% ipython --no-banner

In [1]: import numpy as np

In [2]: from numpy import linalg as LA

In [3]: np.set_printoptions(suppress=True, linewidth=200)

In [4]: def rd(a):
   ...:     return np.round(a, 2) + 0
   ...: 

In [5]: M2 = np.array([[1, -5], [2, -1]])

In [6]: J = np.kron(np.eye(2, dtype=int), M2)

In [7]: J
Out[7]: 
array([[ 1, -5,  0,  0],
       [ 2, -1,  0,  0],
       [ 0,  0,  1, -5],
       [ 0,  0,  2, -1]])

In [8]: # 2 blocks once reordered

In [9]: (LA.matrix_power((J != 0) + (J.T != 0) + np.eye(4), 4) > 0).astype(int)
Out[9]: 
array([[1, 1, 0, 0],
       [1, 1, 0, 0],
       [0, 0, 1, 1],
       [0, 0, 1, 1]])

In [10]: np.flatnonzero(LA.matrix_power((J != 0) + (J.T != 0) + np.eye(4), 4)[1])
Out[10]: array([0, 1])

In [11]: J @ J
Out[11]: 
array([[-9,  0,  0,  0],
       [ 0, -9,  0,  0],
       [ 0,  0, -9,  0],
       [ 0,  0,  0, -9]])

In [12]: rd(LA.det(J))
Out[12]: np.float64(81.0)

In [13]: rd(np.sort(LA.eigvals(J).real))
Out[13]: array([0., 0., 0., 0.])

In [14]: u = np.array([2, 3, 0, 1])

In [15]: M2 = J + np.outer(u, np.eye(4)[1])

In [16]: LA.matrix_rank(M2 - J)
Out[16]: np.int64(1)

In [17]: M2
Out[17]: 
array([[ 1., -3.,  0.,  0.],
       [ 2.,  2.,  0.,  0.],
       [ 0.,  0.,  1., -5.],
       [ 0.,  1.,  2., -1.]])

In [18]: rd(LA.det(J.T))
Out[18]: np.float64(81.0)

In [19]: rd(LA.eigvals(J))
Out[19]: array([0.+3.j, 0.-3.j, 0.+3.j, 0.-3.j])

In [20]: rd(np.poly(J))
Out[20]: array([ 1.,  0., 18.,  0., 81.])

In [21]: M2 = J[0, 0] * J[1:] - np.outer(J[1:, 0], J[0])

In [22]: M2
Out[22]: 
array([[ 0,  9,  0,  0],
       [ 0,  0,  1, -5],
       [ 0,  0,  2, -1]])

In [23]: LA.matrix_rank(M2), LA.matrix_rank(J)
Out[23]: (np.int64(3), np.int64(4))

In [24]: J[:, 0] / J[0, 0]
Out[24]: array([1., 2., 0., 0.])

In [25]: m1 = np.load("layer1.npy")

In [26]: m1
Out[26]: 
array([[ 0.65, -0.83,  2.54,  0.55],
       [-0.83,  5.01,  0.01, -0.62],
       [ 2.54,  0.01,  3.92,  3.02],
       [ 0.55, -0.62,  3.02,  6.42]])

In [27]: # equal to its transpose

In [28]: w, evecs = LA.eigh(m1)

In [29]: (w > 1e-8).sum(), (w < -1e-8).sum()
Out[29]: (np.int64(3), np.int64(1))

In [30]: rd(evecs @ np.diag(w) @ evecs.T)
Out[30]: 
array([[ 0.65, -0.83,  2.54,  0.55],
       [-0.83,  5.01,  0.01, -0.62],
       [ 2.54,  0.01,  3.92,  3.02],
       [ 0.55, -0.62,  3.02,  6.42]])

In [31]: rd(w)
Out[31]: array([-1.  ,  2.99,  5.  ,  9.  ])

In [32]: rd(LA.eigvalsh(m1 + 3 * np.eye(4)))
Out[32]: array([ 2.  ,  5.99,  8.  , 12.  ])

In [33]: w.sum(), np.trace(m1)
Out[33]: (np.float64(16.0), np.float64(16.0))

In [34]: rd(LA.svd(m1, compute_uv=False))
Out[34]: array([9.  , 5.  , 2.99, 1.  ])

In [35]: rd(LA.eigvalsh(m1 @ m1))
Out[35]: array([ 0.99,  8.96, 25.02, 81.02])

In [36]: np.abs(evecs[:, -1]).round(6).argmax()
Out[36]: np.int64(3)

In [37]: w1 = np.array([[0, 0, 3, 2, 2], [2, 1, 2, 0, 1], [1, 2, 1, 2, 1], [0, 2, 3, 0, 1]])

In [38]: beta = np.array([-1, -2, 1, -2, 2])

In [39]: hid = np.maximum(m1 @ w1 + beta, 0)

In [40]: (hid > 0).astype(int)
Out[40]: 
array([[0, 1, 1, 1, 1],
       [1, 1, 1, 0, 1],
       [1, 1, 1, 1, 1],
       [1, 1, 1, 1, 1]])

In [41]: W2 = np.array([[6, 2, 3], [1, 7, 4], [3, 2, 7], [8, 7, 5], [1, 6, 2]])

In [42]: (hid @ W2).round(6).argmax(axis=1)
Out[42]: array([1, 2, 1, 2])

In [43]: rd(hid @ W2)
Out[43]: 
array([[ 60.39,  98.43,  84.78],
       [ 80.75,  72.39,  90.49],
       [195.78, 292.97, 290.38],
       [145.05, 270.26, 282.75]])

In [44]: np.all(LA.eigvalsh(m1) > 0)
Out[44]: np.False_

In [45]: [round(float(LA.det(m1[:i, :i])), 2) + 0 for i in range(1, 5)]
Out[45]: [0.65, 2.57, -22.3, -134.4]

In [46]: q = m1.astype(float).copy()

In [47]: for j in range(4):
    ...:     q[:, j] -= q[:, :j] @ (q[:, :j].T @ q[:, j])
    ...:     q[:, j] /= LA.norm(q[:, j])
    ...: 

In [48]: rd(q.T @ m1)
Out[48]: 
array([[ 2.8 , -1.79,  4.73,  4.31],
       [ 0.  ,  4.79,  0.95,  0.04],
       [ 0.  ,  0.  ,  2.77,  4.41],
       [ 0.  ,  0.  ,  0.  ,  3.61]])

In [49]: gram = m1.T @ m1

In [50]: rd(np.trace(gram)), rd((m1 ** 2).sum())
Out[50]: (np.float64(116.0), np.float64(116.0))

In [51]: rd(np.diag(gram))
Out[51]: array([ 7.87, 26.17, 30.94, 51.02])

In [52]: np.allclose(gram, gram.T)
Out[52]: True

In [53]: LA.matrix_rank(gram)
Out[53]: np.int64(4)

In [54]: M2 = np.array([[2, 0, 2, 2], [5, 2, 2, 0], [2, 0, 3, 0], [5, 5, 2, 0]])

In [55]: W0 = M2 + M2.T

In [56]: W0
Out[56]: 
array([[4, 5, 4, 7],
       [5, 4, 2, 5],
       [4, 2, 6, 2],
       [7, 5, 2, 0]])

In [57]: # symmetric, so the eigenvalues are real

In [58]: w, evecs = LA.eigh(W0)

In [59]: x0 = np.array([1, 1, 2, 1])

In [60]: np.abs(W0).sum(axis=1).max(), rd(np.abs(w).max())
Out[60]: (np.int64(20), np.float64(16.32))

In [61]: (np.sign(evecs[:, -1].round(6)) == np.sign(evecs[0, -1].round(6))).astype(int)
Out[61]: array([1, 1, 1, 1])

In [62]: x0 @ W0 @ x0
Out[62]: np.int64(98)

In [63]: rd(evecs * np.abs(w) @ evecs.T)
Out[63]: 
array([[7.92, 5.17, 3.35, 2.3 ],
       [5.17, 5.3 , 2.11, 3.26],
       [3.35, 2.11, 6.12, 2.61],
       [2.3 , 3.26, 2.61, 7.43]])
